$ python -q
>>> import numpy as np
>>> import numpy.linalg as la
>>> np.set_printoptions(precision=2, suppress=True, linewidth=140, floatmode="fixed")
>>> arr = np.loadtxt("a.csv", delimiter=",")
>>> arr
array([[ 1.88,  0.28,  0.53],
       [ 1.84,  0.60,  1.22],
       [ 2.12,  1.19,  0.83],
       [-1.79,  1.99, -2.47],
       [-2.08,  1.13, -1.43],
       [-2.10,  2.13, -2.22],
       [-2.69, -0.91,  0.36],
       [-2.82, -0.62,  0.73],
       [-2.53, -1.10, -0.18]])
>>> q, r_ = la.qr(arr)
>>> np.abs(np.diag(r_))
array([6.70, 3.75, 2.03])
>>> q.shape, r_.shape
((9, 3), (3, 3))
>>> q @ r_
array([[ 1.88,  0.28,  0.53],
       [ 1.84,  0.60,  1.22],
       [ 2.12,  1.19,  0.83],
       [-1.79,  1.99, -2.47],
       [-2.08,  1.13, -1.43],
       [-2.10,  2.13, -2.22],
       [-2.69, -0.91,  0.36],
       [-2.82, -0.62,  0.73],
       [-2.53, -1.10, -0.18]])
>>> np.allclose(r_.T @ r_, arr.T @ arr)
True
>>> np.round(np.trace(q @ q.T), 2)
np.float64(3.0)
>>> data = np.array([[1.0, 0.9, 0.81], [0.9, 1.0, 0.9], [0.81, 0.9, 1.0]])
>>> L = la.cholesky(data)
>>> L
array([[1.00, 0.00, 0.00],
       [0.90, 0.44, 0.00],
       [0.81, 0.39, 0.44]])
>>> round(np.prod(np.diag(L)) ** 2, 2), round(la.det(data), 2)
(np.float64(0.04), np.float64(0.04))
>>> np.diag(L) ** 2
array([1.00, 0.19, 0.19])
>>> L @ L.T
array([[1.00, 0.90, 0.81],
       [0.90, 1.00, 0.90],
       [0.81, 0.90, 1.00]])
>>> evals, vecs = la.eigh(data)
>>> np.round(vecs.T @ vecs, 2) + 0
array([[1.00, 0.00, 0.00],
       [0.00, 1.00, 0.00],
       [0.00, 0.00, 1.00]])
>>> (evals > 1e-8).sum(), (evals < -1e-8).sum()
(np.int64(3), np.int64(0))
>>> evals
array([0.07, 0.19, 2.74])
>>> la.svd(data, compute_uv=False)
array([2.74, 0.19, 0.07])
>>> np.round(vecs.T @ data @ vecs, 2) + 0
array([[0.07, 0.00, 0.00],
       [0.00, 0.19, 0.00],
       [0.00, 0.00, 2.74]])
>>> la.eigvalsh(data + -3 * np.eye(3))
array([-2.93, -2.81, -0.26])
>>> np.abs(vecs[:, -1]).round(6).argmax()
np.int64(1)
